$ ipython --no-banner

In [1]: import numpy as np

In [2]: import numpy.linalg as la

In [3]: np.set_printoptions(precision=3, suppress=True, linewidth=160)

In [4]: mat = np.array([[4, 0, -8, 24, 0, -48],
   ...:     [4, 2, 2, 24, 12, 12],
   ...:     [7, -4, 7, 42, -24, 42],
   ...:     [0, 0, 0, -20, 0, 40],
   ...:     [0, 0, 0, -20, -10, -10],
   ...:     [0, 0, 0, -35, 20, -35]])

In [5]: r0 = np.array([2, 3, 1, 3, 2, 1])

In [6]: other = mat + np.outer(r0, np.eye(6)[0])

In [7]: la.matrix_rank(la.inv(other) - la.inv(mat), tol=1e-8)
Out[7]: np.int64(1)

In [8]: other
Out[8]: 
array([[  6.,   0.,  -8.,  24.,   0., -48.],
       [  7.,   2.,   2.,  24.,  12.,  12.],
       [  8.,  -4.,   7.,  42., -24.,  42.],
       [  3.,   0.,   0., -20.,   0.,  40.],
       [  2.,   0.,   0., -20., -10., -10.],
       [  1.,   0.,   0., -35.,  20., -35.]])

In [9]: x = np.array([3, 2, 2, 2, 2, 1])

In [10]: target = other @ x

In [11]: c, lr = np.zeros(6), 1 / la.norm(other, 2) ** 2

In [12]: for i in range(25):
    ...:     c -= lr * other.T @ (other @ c - target)
    ...:     if i % 5 == 0: print(i, round(la.norm(other @ c - target), 3))
    ...: 
0 84.958
5 53.409
10 39.326
15 30.957
20 26.025

In [13]: c
Out[13]: array([1.042, 0.133, 0.328, 2.147, 1.938, 1.133])

In [14]: np.round(la.cond(other), 3)
Out[14]: np.float64(39.58)

In [15]: data = np.load("out10.npy")

In [16]: data
Out[16]: 
array([[ 1.15, -2.84, -0.53,  0.3 , -1.53,  1.14,  1.4 ],
       [ 0.36, -5.93,  3.71, -1.38, -0.38, -0.08,  3.81],
       [-0.09,  0.17,  0.26,  0.02, -0.03, -0.18,  0.31],
       [ 1.17, -0.79, -1.24,  1.22, -2.37,  0.9 ,  1.99],
       [-1.66,  5.09,  1.41,  0.32,  1.  , -2.24,  0.35],
       [-0.46,  4.99, -2.59,  1.06,  0.4 , -0.2 , -2.79],
       [-2.2 ,  7.94,  0.03,  0.47,  2.08, -2.42, -2.32],
       [ 0.06, -0.25,  1.52,  0.47, -1.32, -0.66,  3.31],
       [ 0.11, -1.71,  1.85, -0.13, -0.79, -0.4 ,  2.81],
       [-1.58,  2.76,  2.96, -0.3 ,  0.98, -2.32,  1.76],
       [-0.2 , -6.35,  5.  , -2.17,  0.7 , -0.62,  3.57],
       [-0.84, -4.27,  3.73, -2.58,  2.54, -0.64, -0.09],
       [ 0.3 ,  2.31, -0.33,  1.68, -2.28, -0.48,  2.97],
       [-0.24,  0.08,  2.03,  0.29, -0.96, -1.02,  3.34]])

In [17]: t = np.radians(36)

In [18]: Rm = np.eye(7)

In [19]: Rm[4, 4] = Rm[1, 1] = np.cos(t)

In [20]: Rm[4, 1], Rm[1, 4] = -np.sin(t), np.sin(t)

In [21]: Rm
Out[21]: 
array([[ 1.   ,  0.   ,  0.   ,  0.   ,  0.   ,  0.   ,  0.   ],
       [ 0.   ,  0.809,  0.   ,  0.   ,  0.588,  0.   ,  0.   ],
       [ 0.   ,  0.   ,  1.   ,  0.   ,  0.   ,  0.   ,  0.   ],
       [ 0.   ,  0.   ,  0.   ,  1.   ,  0.   ,  0.   ,  0.   ],
       [ 0.   , -0.588,  0.   ,  0.   ,  0.809,  0.   ,  0.   ],
       [ 0.   ,  0.   ,  0.   ,  0.   ,  0.   ,  1.   ,  0.   ],
       [ 0.   ,  0.   ,  0.   ,  0.   ,  0.   ,  0.   ,  1.   ]])

In [22]: other = data @ Rm.T

In [23]: np.allclose(la.norm(data, axis=1), la.norm(other, axis=1))
Out[23]: True

In [24]: round(float(la.det(Rm)), 3), np.round(np.trace(Rm), 3)
Out[24]: (1.0, np.float64(6.618))

In [25]: round(la.det(Rm), 3)
Out[25]: np.float64(1.0)

In [26]: Rm @ Rm
Out[26]: 
array([[ 1.   ,  0.   ,  0.   ,  0.   ,  0.   ,  0.   ,  0.   ],
       [ 0.   ,  0.309,  0.   ,  0.   ,  0.951,  0.   ,  0.   ],
       [ 0.   ,  0.   ,  1.   ,  0.   ,  0.   ,  0.   ,  0.   ],
       [ 0.   ,  0.   ,  0.   ,  1.   ,  0.   ,  0.   ,  0.   ],
       [ 0.   , -0.951,  0.   ,  0.   ,  0.309,  0.   ,  0.   ],
       [ 0.   ,  0.   ,  0.   ,  0.   ,  0.   ,  1.   ,  0.   ],
       [ 0.   ,  0.   ,  0.   ,  0.   ,  0.   ,  0.   ,  1.   ]])

In [27]: np.sort(la.eigvals(Rm).real)
Out[27]: array([0.809, 0.809, 1.   , 1.   , 1.   , 1.   , 1.   ])

In [28]: np.flatnonzero(la.matrix_power((Rm != 0) + (Rm.T != 0) + np.eye(7), 7)[1])
Out[28]: array([1, 4])

In [29]: C2 = np.cov(data, rowvar=False)

In [30]: C2.shape
Out[30]: (7, 7)

In [31]: data.std(axis=0)
Out[31]: array([0.957, 4.072, 2.059, 1.18 , 1.457, 1.036, 2.048])

In [32]: np.median(data, axis=0)
Out[32]: array([-0.145, -0.085,  1.465,  0.295, -0.205, -0.55 ,  1.875])

In [33]: np.polyfit(data[:, 3], data[:, 1], 1)
Out[33]: array([2.312, 0.206])

In [34]: np.argsort(-data.std(axis=0).round(6), kind="stable")
Out[34]: array([1, 2, 6, 4, 3, 5, 0])

In [35]: np.argwhere(np.triu(np.abs(np.corrcoef(data.T)) > 0.8, 1))
Out[35]: 
array([[0, 4],
       [0, 5],
       [2, 3]])

In [36]: W0 = np.loadtxt("arr.csv", delimiter=",")

In [37]: W0
Out[37]: 
array([[ 4.58 , -0.975,  2.131,  8.575],
       [ 6.517, -5.482, -4.048,  3.33 ],
       [-0.219, -3.228, -5.764, -7.504],
       [ 6.618, -5.092, -3.29 ,  4.409],
       [ 6.518, -4.27 , -1.952,  5.956],
       [ 6.542, -4.361, -2.089,  5.816],
       [ 4.233, -5.777, -6.461, -2.64 ],
       [-5.782,  5.981,  5.524, -0.532],
       [ 2.239, -4.868, -6.553, -5.324],
       [ 6.534, -4.331, -2.044,  5.863],
       [ 6.592, -4.6  , -2.461,  5.415],
       [ 6.212, -5.825, -4.895,  1.875],
       [ 4.77 , -1.213,  1.877,  8.5  ],
       [ 6.463, -5.579, -4.261,  2.992],
       [-4.196,  5.765,  6.471,  2.699],
       [ 3.126, -5.33 , -6.612, -4.254],
       [ 4.278, -0.61 ,  2.511,  8.661],
       [ 6.546, -5.416, -3.91 ,  3.54 ],
       [ 4.636, -1.045,  2.057,  8.555],
       [ 6.62 , -4.838, -2.848,  4.966],
       [-0.802,  3.968,  6.194,  6.727],
       [-6.079,  3.2  ,  0.468, -7.251],
       [-6.624,  4.935,  3.014, -4.763],
       [ 6.198, -3.44 , -0.783,  7.009],
       [ 5.293, -6.   , -5.964, -0.649],
       [ 3.528,  0.232,  3.342,  8.736],
       [-2.51 ,  5.018,  6.585,  5.016],
       [ 2.938,  0.843,  3.907,  8.683],
       [ 2.839, -5.19 , -6.608, -4.62 ],
       [ 5.549, -6.004, -5.758, -0.061],
       [-6.616,  5.112,  3.326, -4.362],
       [ 3.055,  0.726,  3.801,  8.7  ],
       [ 5.184, -5.99 , -6.038, -0.883],
       [-6.178,  3.396,  0.725, -7.055],
       [ 6.624, -4.917, -2.983,  4.802],
       [ 2.633, -5.083, -6.596, -4.871],
       [-6.614,  5.135,  3.367, -4.307],
       [ 6.429, -5.627, -4.372,  2.81 ],
       [-3.677, -0.072, -3.188, -8.735],
       [ 6.063, -3.17 , -0.428,  7.28 ],
       [-2.231,  4.864,  6.552,  5.333],
       [ 5.092, -5.979, -6.096, -1.075],
       [ 4.765, -1.207,  1.884,  8.503]])

In [38]: dist = la.norm(W0[:, None] - W0[None], axis=-1)

In [39]: la.norm(W0, axis=1)
Out[39]: 
array([10., 10., 10., 10., 10., 10., 10., 10., 10., 10., 10., 10., 10., 10., 10., 10., 10., 10., 10., 10., 10., 10., 10., 10., 10., 10., 10., 10., 10., 10.,
       10., 10., 10., 10., 10., 10., 10., 10., 10., 10., 10., 10., 10.])

In [40]: np.unravel_index(dist.round(6).argmax(), dist.shape)
Out[40]: (np.int64(8), np.int64(40))

In [41]: np.flatnonzero(dist[6] < dist.mean() / 2)
Out[41]: array([ 6,  8, 11, 15, 24, 28, 29, 32, 35, 41])

In [42]: dist[6].round(6).argsort(kind="stable")[:4]
Out[42]: array([ 6, 41, 15, 32])

In [43]: def softmax(z):
    ...:     e = np.exp(z - z.max(axis=-1, keepdims=True))
    ...:     return e / e.sum(axis=-1, keepdims=True)
    ...: 

In [44]: np.round(softmax(W0[33] + 5), 3) + 0
Out[44]: array([0.   , 0.935, 0.065, 0.   ])

In [45]: np.round(softmax(10 * W0[33]), 3) + 0
Out[45]: array([0., 1., 0., 0.])

In [46]: softmax(W0).sum(axis=1)
Out[46]: 
array([1., 1., 1., 1., 1., 1., 1., 1., 1., 1., 1., 1., 1., 1., 1., 1., 1., 1., 1., 1., 1., 1., 1., 1., 1., 1., 1., 1., 1., 1., 1., 1., 1., 1., 1., 1., 1., 1.,
       1., 1., 1., 1., 1.])

In [47]: S = W0 @ W0.T / np.sqrt(4)

In [48]: softmax(S)[33] @ W0
Out[48]: array([-6.145,  3.354,  0.679, -7.071])

In [49]: Ac = W0 - W0.mean(axis=0)

In [50]: V = la.svd(Ac)[2][:2]

In [51]: other = Ac - Ac @ V.T @ V

In [52]: np.round(other.std(axis=0), 3) + 0
Out[52]: array([0., 0., 0., 0.])

In [53]: np.round(np.cov(Ac @ V.T, rowvar=False), 3) + 0
Out[53]: 
array([[49.134,  0.   ],
       [ 0.   , 38.527]])

In [54]: K = np.loadtxt("data.csv", delimiter=",")

In [55]: K
Out[55]: 
array([[-1.,  5., -3.,  3.,  1., -5., -4., -4., -3.,  3., -5.,  1.],
       [ 3., -3., -1., -4.,  1.,  5.,  2.,  3., -3.,  1., -3.,  0.],
       [ 3., -2., -7.,  1.,  5., -1.,  5.,  4.,  0.,  2.,  5.,  1.],
       [ 0., -2.,  3.,  3.,  5.,  0.,  3.,  0.,  2., -4.,  3.,  4.],
       [-3., -3., -2.,  2.,  5., -1.,  2.,  5.,  4., -1.,  4.,  0.],
       [-1.,  1., -1.,  0.,  0.,  0., -3.,  0., -3.,  5.,  0.,  1.],
       [ 1., -1.,  2., -5., -1.,  0.,  1.,  3., -1., -2.,  5.,  0.],
       [-5.,  5., -2.,  2., -4., -3., -3., -7.,  0., -2., -1., -4.],
       [-1.,  3.,  0.,  3., -4.,  4.,  5., -1., -9.,  5.,  0., -4.],
       [-3.,  0., -1., -4., -4., -2., -2., -3., -1.,  1., -4.,  2.],
       [-4., -2.,  0., -4.,  5., -1., -1., -1.,  4.,  4., -7.,  2.],
       [ 4.,  2.,  4., -2.,  0.,  0.,  0., -1.,  4.,  3., -3., -7.]])

In [56]: other = la.inv(K)

In [57]: np.round(la.inv(other), 3) + 0
Out[57]: 
array([[-1.,  5., -3.,  3.,  1., -5., -4., -4., -3.,  3., -5.,  1.],
       [ 3., -3., -1., -4.,  1.,  5.,  2.,  3., -3.,  1., -3.,  0.],
       [ 3., -2., -7.,  1.,  5., -1.,  5.,  4.,  0.,  2.,  5.,  1.],
       [ 0., -2.,  3.,  3.,  5.,  0.,  3.,  0.,  2., -4.,  3.,  4.],
       [-3., -3., -2.,  2.,  5., -1.,  2.,  5.,  4., -1.,  4.,  0.],
       [-1.,  1., -1.,  0.,  0.,  0., -3.,  0., -3.,  5.,  0.,  1.],
       [ 1., -1.,  2., -5., -1.,  0.,  1.,  3., -1., -2.,  5.,  0.],
       [-5.,  5., -2.,  2., -4., -3., -3., -7.,  0., -2., -1., -4.],
       [-1.,  3.,  0.,  3., -4.,  4.,  5., -1., -9.,  5.,  0., -4.],
       [-3.,  0., -1., -4., -4., -2., -2., -3., -1.,  1., -4.,  2.],
       [-4., -2.,  0., -4.,  5., -1., -1., -1.,  4.,  4., -7.,  2.],
       [ 4.,  2.,  4., -2.,  0.,  0.,  0., -1.,  4.,  3., -3., -7.]])

In [58]: np.allclose(other, K.T)
Out[58]: False

In [59]: round(float(la.det(K) * la.det(other)), 3)
Out[59]: 1.0

In [60]: (np.abs(other) > 1e-9).astype(int)
Out[60]: 
array([[1, 1, 1, 1, 1, 1, 1, 1, 1, 1, 1, 1],
       [1, 1, 1, 1, 1, 1, 1, 1, 1, 1, 1, 1],
       [1, 1, 1, 1, 1, 1, 1, 1, 1, 1, 1, 1],
       [1, 1, 1, 1, 1, 1, 1, 1, 1, 1, 1, 1],
       [1, 1, 1, 1, 1, 1, 1, 1, 1, 1, 1, 1],
       [1, 1, 1, 1, 1, 1, 1, 1, 1, 1, 1, 1],
       [1, 1, 1, 1, 1, 1, 1, 1, 1, 1, 1, 1],
       [1, 1, 1, 1, 1, 1, 1, 1, 1, 1, 1, 1],
       [1, 1, 1, 1, 1, 1, 1, 1, 1, 1, 1, 1],
       [1, 1, 1, 1, 1, 1, 1, 1, 1, 1, 1, 1],
       [1, 1, 1, 1, 1, 1, 1, 1, 1, 1, 1, 1],
       [1, 1, 1, 1, 1, 1, 1, 1, 1, 1, 1, 1]])

In [61]: round(float(la.cond(K)), 3)
Out[61]: 48.316

In [62]: rng = np.random.default_rng(32031)

In [63]: J = (rng.random((4, 4)) < 0.3) + np.eye(4)

In [64]: J /= J.sum(axis=1, keepdims=True)

In [65]: J
Out[65]: 
array([[0.5  , 0.   , 0.   , 0.5  ],
       [0.5  , 0.5  , 0.   , 0.   ],
       [0.333, 0.333, 0.333, 0.   ],
       [0.5  , 0.   , 0.   , 0.5  ]])

In [66]: J @ np.ones(4)
Out[66]: array([1., 1., 1., 1.])

In [67]: np.round(la.matrix_power(J, 100), 3) + 0
Out[67]: 
array([[0.5, 0. , 0. , 0.5],
       [0.5, 0. , 0. , 0.5],
       [0.5, 0. , 0. , 0.5],
       [0.5, 0. , 0. , 0.5]])

In [68]: p = np.eye(4)[0]

In [69]: for _ in range(6):
    ...:     p = p @ J
    ...:     print(p.round(3))
    ...: 
[0.5 0.  0.  0.5]
[0.5 0.  0.  0.5]
[0.5 0.  0.  0.5]
[0.5 0.  0.  0.5]
[0.5 0.  0.  0.5]
[0.5 0.  0.  0.5]

In [70]: round(float(la.norm(J, 1)), 3), np.round(la.norm(J, np.inf), 3)
Out[70]: (1.833, np.float64(1.0))

In [71]: np.round(la.norm(J, "nuc"), 3)
Out[71]: np.float64(2.081)

In [72]: np.round(la.norm(J, 2), 3)
Out[72]: np.float64(1.149)

In [73]: round(la.norm(J) ** 2 / la.norm(J, 2) ** 2, 3)
Out[73]: np.float64(1.388)

In [74]: round(la.norm(J[0] - J[1]), 3)
Out[74]: np.float64(0.707)

In [75]: J[0] @ J[1]
Out[75]: np.float64(0.25)

In [76]: X = np.loadtxt("sample14.csv", delimiter=",")

In [77]: X
Out[77]: 
array([[ 0.,  2.,  5.,  1.,  2.,  4.,  1.,  3.,  4.],
       [ 2.,  6.,  5.,  4.,  3.,  4.,  1.,  7.,  4.],
       [ 2.,  9.,  5.,  7.,  8.,  4.,  3., 11.,  9.],
       [ 3., 14.,  8., 11., 11.,  5.,  3., 14., 11.],
       [ 4., 17., 11., 16., 13.,  9.,  3., 19., 12.],
       [ 9., 21., 11., 18., 16., 13.,  4., 24., 14.],
       [12., 25., 13., 18., 17., 18.,  7., 29., 17.],
       [16., 30., 15., 21., 21., 20., 11., 33., 17.],
       [18., 31., 19., 26., 24., 22., 12., 38., 22.],
       [23., 31., 23., 30., 25., 22., 16., 38., 24.],
       [25., 35., 24., 33., 28., 22., 21., 38., 24.],
       [25., 37., 28., 34., 29., 25., 22., 40., 28.],
       [25., 37., 31., 37., 32., 29., 23., 40., 29.],
       [27., 41., 31., 42., 37., 29., 25., 43., 29.],
       [32., 42., 31., 47., 37., 29., 26., 43., 32.],
       [36., 47., 32., 51., 42., 34., 30., 47., 35.],
       [38., 50., 36., 51., 46., 34., 31., 49., 37.],
       [39., 50., 38., 53., 50., 37., 34., 50., 38.],
       [43., 53., 43., 57., 53., 39., 38., 53., 39.],
       [43., 54., 48., 59., 58., 41., 39., 53., 42.],
       [44., 56., 51., 61., 58., 44., 41., 58., 42.],
       [45., 56., 52., 63., 60., 47., 45., 60., 45.],
       [45., 60., 53., 64., 65., 51., 46., 65., 49.],
       [47., 62., 58., 68., 67., 56., 47., 65., 50.],
       [52., 66., 58., 68., 68., 57., 51., 66., 53.],
       [57., 68., 62., 70., 68., 58., 54., 70., 53.],
       [58., 71., 66., 72., 70., 58., 58., 71., 55.],
       [61., 73., 66., 73., 71., 63., 60., 74., 57.],
       [62., 78., 69., 76., 75., 64., 64., 74., 58.],
       [62., 83., 74., 81., 76., 68., 69., 75., 60.],
       [65., 84., 78., 84., 76., 73., 74., 76., 63.],
       [65., 86., 83., 87., 81., 75., 74., 80., 65.],
       [66., 90., 86., 92., 84., 79., 78., 82., 68.],
       [68., 90., 89., 93., 87., 83., 83., 84., 72.]])

In [78]: dist = la.norm(X[:, None] - X[None], axis=-1)

In [79]: np.flatnonzero(dist[1] < dist.mean() / 2)
Out[79]: array([0, 1, 2, 3, 4, 5])

In [80]: dist[:5, :5]
Out[80]: 
array([[ 0.   ,  6.782, 14.765, 22.76 , 31.177],
       [ 6.782,  0.   ,  9.381, 17.029, 25.338],
       [14.765,  9.381,  0.   ,  8.602, 17.55 ],
       [22.76 , 17.029,  8.602,  0.   ,  9.487],
       [31.177, 25.338, 17.55 ,  9.487,  0.   ]])

In [81]: dist.mean(axis=1).argmax()
Out[81]: np.int64(33)

In [82]: np.unravel_index(dist.round(6).argmax(), dist.shape)
Out[82]: (np.int64(0), np.int64(33))

In [83]: (dist + 1e9 * np.eye(34)).round(6).argmin(axis=1)
Out[83]: array([ 1,  0,  3,  2,  3,  6,  5,  6,  9, 10, 11, 12, 11, 14, 13, 16, 17, 16, 19, 20, 21, 20, 23, 24, 23, 26, 25, 26, 27, 30, 31, 30, 33, 32])
